>>> import numpy as np
>>> np.set_printoptions(suppress=True, linewidth=120)
>>> def rnd(a):
...     return np.round(a, 2) + 0
... 
>>> A = np.load("block16.npy")
>>> A
array([[ 3,  7, -1,  6, -3,  3, -3, -3,  4],
       [ 2,  6, -2,  5, -4,  2, -4, -4,  3],
       [ 1,  5, -3,  4, -5,  1, -5, -5,  2],
       [ 2,  6, -2,  5, -4,  2, -4, -4,  3],
       [ 3,  7, -1,  6, -3,  3, -3, -3,  4],
       [ 2,  6, -2,  5, -4,  2, -4, -4,  3],
       [ 1,  5, -3,  4, -5,  1, -5, -5,  2],
       [ 2,  6, -2,  5, -4,  2, -4, -4,  3],
       [ 3,  7, -1,  6, -3,  3, -3, -3,  4],
       [ 1,  5, -3,  4, -5,  1, -5, -5,  2]])
>>> W1 = np.array([[0, 3],
...     [2, 1],
...     [3, 2],
...     [1, 2],
...     [3, 2],
...     [2, 1],
...     [0, 2],
...     [1, 2],
...     [3, 0]])
>>> coef = np.array([-1, -2])
>>> hid = np.maximum(A @ W1 + coef, 0)
>>> (hid > 0).mean(axis=0)
array([0.7, 0.3])
>>> hid
array([[22,  9],
       [ 7,  0],
       [ 0,  0],
       [ 7,  0],
       [22,  9],
       [ 7,  0],
       [ 0,  0],
       [ 7,  0],
       [22,  9],
       [ 0,  0]])
>>> W2 = np.array([[-3, -2, 1], [-1, -1, 0]])
>>> W1 @ W2
array([[ -3,  -3,   0],
       [ -7,  -5,   2],
       [-11,  -8,   3],
       [ -5,  -4,   1],
       [-11,  -8,   3],
       [ -7,  -5,   2],
       [ -2,  -2,   0],
       [ -5,  -4,   1],
       [ -9,  -6,   3]])
>>> hid @ W2
array([[-75, -53,  22],
       [-21, -14,   7],
       [  0,   0,   0],
       [-21, -14,   7],
       [-75, -53,  22],
       [-21, -14,   7],
       [  0,   0,   0],
       [-21, -14,   7],
       [-75, -53,  22],
       [  0,   0,   0]])
>>> x0 = np.array([2, 0])
>>> rhs = hid @ x0
>>> rnd(np.linalg.pinv(hid) @ hid)
array([[1., 0.],
       [0., 1.]])
>>> rhs
array([44, 14,  0, 14, 44, 14,  0, 14, 44,  0])
>>> print(rnd(np.linalg.lstsq(hid, rhs)[0]))
[2. 0.]
>>> rng = np.random.default_rng(622)
>>> rhs = rhs + 0.3 * rng.normal(size=10)
>>> rnd(rhs)
array([43.84, 13.9 , -0.44, 14.33, 44.07, 14.01, -0.35, 14.39, 44.  , -0.72])
>>> coef, *_ = np.linalg.lstsq(hid, rhs)
>>> rnd(hid.T @ (rhs - hid @ coef))
array([0., 0.])
>>> print([round(float(np.linalg.norm(np.linalg.solve(hid.T @ hid + lam * np.eye(2), hid.T @ rhs))), 2) for lam in (0, 1, 10, 100)])
[2.02, 2.01, 1.95, 1.79]
>>> rnd(np.linalg.norm(rhs - hid @ coef))
np.float64(1.02)
